$ python3 -q
>>> import numpy as np
>>> from numpy import linalg as LA
>>> np.set_printoptions(precision=2, suppress=True, linewidth=160, legacy="1.25")
>>> J = np.loadtxt("w.csv", delimiter=",")
>>> J
array([[ 0.4 ,  0.6 , -1.77,  1.3 , -0.6 ],
       [ 0.8 , -0.3 , -0.83,  0.7 , -0.3 ],
       [-2.3 ,  0.7 ,  0.3 , -0.9 ,  0.1 ],
       [-1.2 , -0.4 , -0.08, -1.  ,  0.  ],
       [ 2.7 ,  0.9 ,  1.8 ,  0.1 ,  0.6 ],
       [-0.9 , -0.6 ,  5.32,  0.4 ,  1.8 ],
       [-1.5 ,  0.2 ,  1.42,  2.4 ,  0.5 ],
       [-1.2 , -0.3 , -0.03,  0.3 ,  0.  ],
       [ 0.3 ,  0.3 ,  0.52, -2.  ,  0.2 ],
       [-1.5 ,  0.8 ,  1.77, -1.1 ,  0.6 ],
       [ 0.2 ,  0.2 , -0.58,  0.1 , -0.2 ],
       [-0.5 , -2.  ,  0.08,  0.  ,  0.  ],
       [-0.5 ,  0.5 , -1.1 ,  0.1 , -0.4 ],
       [-0.5 , -0.1 ,  5.86,  1.3 ,  2.  ],
       [ 1.7 , -1.6 , -3.22, -1.3 , -1.1 ],
       [ 1.5 ,  0.9 ,  1.28, -0.8 ,  0.4 ],
       [-1.1 ,  0.6 , -0.91,  0.9 , -0.3 ],
       [-1.  ,  2.2 , -0.94,  0.3 , -0.3 ],
       [-0.2 ,  1.  , -0.28,  0.  , -0.1 ],
       [-0.1 , -1.4 ,  0.9 ,  0.3 ,  0.3 ],
       [-0.4 , -0.3 , -1.55,  0.3 , -0.5 ],
       [-0.5 , -0.9 ,  4.44,  0.2 ,  1.5 ],
       [ 1.  , -0.7 , -3.46, -1.2 , -1.2 ],
       [-0.9 , -0.4 ,  2.33, -0.3 ,  0.8 ],
       [ 0.8 ,  0.5 ,  1.17, -0.2 ,  0.4 ],
       [-1.1 , -1.  , -0.91,  1.7 , -0.3 ],
       [ 0.2 ,  0.6 , -3.19,  1.  , -1.1 ],
       [-0.6 ,  0.5 ,  0.53,  0.4 ,  0.2 ],
       [ 0.5 ,  1.2 ,  4.  ,  0.4 ,  1.3 ],
       [ 0.7 ,  1.4 , -7.91, -0.7 , -2.6 ],
       [-1.9 ,  0.9 ,  1.8 ,  1.4 ,  0.6 ],
       [-0.4 ,  1.6 ,  1.81, -0.4 ,  0.6 ],
       [ 1.9 , -0.6 , -2.18,  1.3 , -0.7 ],
       [ 0.1 ,  1.1 , -0.91,  0.9 , -0.3 ],
       [ 1.6 , -1.7 , -4.35,  2.  , -1.4 ],
       [ 0.2 ,  0.5 , -6.56,  1.5 , -2.2 ]])
>>> U, sigma, vt = LA.svd(J)
>>> np.argmax(sigma[:-1] / (sigma[1:] + 1e-6)) + 1
4
>>> sigma
array([18.29,  6.68,  6.12,  5.39,  0.13])
>>> out = U[:, :4] @ np.diag(sigma[:4]) @ vt[:4]
>>> round(float(np.abs(J - out).max()), 2)
0.05
>>> LA.matrix_rank(J, rtol=0.05)
4
